>>> import numpy as np
>>> np.set_printoptions(precision=1, suppress=True, linewidth=100)
>>> def tidy(a):
...     return np.round(a, 1) + 0
... 
>>> X = np.load("w.npy")
>>> X
array([[-3.1, -3.3,  4.4],
       [-2.6, -2.5,  4.4],
       [-2.4, -2.8,  4.8],
       [-3.2, -2.6,  4.3],
       [-3.5, -3.3,  4. ],
       [-2.7, -3.6,  3.9],
       [-3.2, -3.8,  4.4],
       [-2.9, -2.8,  3.3],
       [-3. , -3.3,  4.1],
       [-3.4, -3. ,  3.9],
       [-3.2, -3.1,  3.4],
       [-3.1, -3.1,  3.9],
       [-3.1, -2.9,  4. ],
       [-1.2,  0.4, -5.4],
       [-1.1,  1.5, -4.7],
       [-1.3,  1.1, -5. ],
       [-1.3,  0.9, -5.2],
       [-0.4,  1. , -4.6],
       [-0.9,  1.8, -4.8],
       [-0.9,  1.2, -4.9],
       [-1.3,  1.1, -5.1],
       [-1.1,  1. , -4.5],
       [-0.8,  1.4, -5. ],
       [-1.4,  0.7, -5.1],
       [-1. ,  1.3, -4.8],
       [-1.1,  1.3, -5.3],
       [ 0.6, -3. ,  2.7],
       [ 0.9, -2.6,  3.3],
       [ 0.9, -2.8,  2.6],
       [ 1.3, -2.7,  2.7],
       [ 1.1, -3.3,  2.9],
       [ 0.7, -3.2,  3. ],
       [ 1.1, -3.4,  3.3],
       [ 1.1, -3. ,  3.2],
       [ 0.8, -2.8,  2.6],
       [ 0.7, -3.2,  3.2],
       [ 1. , -2.6,  3.1],
       [ 0.5, -2.8,  3. ],
       [ 0.9, -2.9,  2.9]])
>>> Ac = (X - X.mean(axis=0)) / X.std(axis=0)
>>> tidy(Ac.std(axis=0))
array([1., 1., 1.])
>>> c = np.linalg.lstsq(np.delete(Ac, 0, axis=1), Ac[:, 0])[0]
>>> np.abs(c).argmax()
np.int64(1)
